$ python -q
>>> import numpy as np
>>> import numpy.linalg as la
>>> np.set_printoptions(precision=1, suppress=True, linewidth=160, legacy="1.25")
>>> def tidy(a):
...     return np.round(a, 1) + 0
... 
>>> J = np.diag(np.array([1, 2, 3, -3, 1, -2, 1, 1, 0, 2, -2, 2]))
>>> J
array([[ 1,  0,  0,  0,  0,  0,  0,  0,  0,  0,  0,  0],
       [ 0,  2,  0,  0,  0,  0,  0,  0,  0,  0,  0,  0],
       [ 0,  0,  3,  0,  0,  0,  0,  0,  0,  0,  0,  0],
       [ 0,  0,  0, -3,  0,  0,  0,  0,  0,  0,  0,  0],
       [ 0,  0,  0,  0,  1,  0,  0,  0,  0,  0,  0,  0],
       [ 0,  0,  0,  0,  0, -2,  0,  0,  0,  0,  0,  0],
       [ 0,  0,  0,  0,  0,  0,  1,  0,  0,  0,  0,  0],
       [ 0,  0,  0,  0,  0,  0,  0,  1,  0,  0,  0,  0],
       [ 0,  0,  0,  0,  0,  0,  0,  0,  0,  0,  0,  0],
       [ 0,  0,  0,  0,  0,  0,  0,  0,  0,  2,  0,  0],
       [ 0,  0,  0,  0,  0,  0,  0,  0,  0,  0, -2,  0],
       [ 0,  0,  0,  0,  0,  0,  0,  0,  0,  0,  0,  2]])
>>> rk = la.matrix_rank(J)
>>> rk
11
>>> null = la.svd(J)[2][rk:].T
>>> null.shape
(12, 1)
>>> la.matrix_rank(J.T @ J), la.matrix_rank(J @ J.T)
(11, 11)
>>> [int(la.matrix_rank(J[:i])) for i in range(1, len(J) + 1)]
[1, 2, 3, 4, 5, 6, 7, 8, 8, 9, 10, 11]
>>> [int(la.matrix_rank(J[:, :j + 1])) for j in range(12)]
[1, 2, 3, 4, 5, 6, 7, 8, 8, 9, 10, 11]
>>> J @ null
array([[0.],
       [0.],
       [0.],
       [0.],
       [0.],
       [0.],
       [0.],
       [0.],
       [0.],
       [0.],
       [0.],
       [0.]])
>>> def softmax(z):
...     e = np.exp(z - z.max(axis=-1, keepdims=True))
...     return e / e.sum(axis=-1, keepdims=True)
... 
>>> tidy(softmax(J[10]))
array([0.1, 0.1, 0.1, 0.1, 0.1, 0.1, 0.1, 0.1, 0.1, 0.1, 0. , 0.1])
>>> S = J @ J.T / np.sqrt(12)
>>> tidy(softmax(S)[10] @ J)
array([ 0.1,  0.1,  0.2, -0.2,  0.1, -0.1,  0.1,  0.1,  0. ,  0.1, -0.4,  0.1])
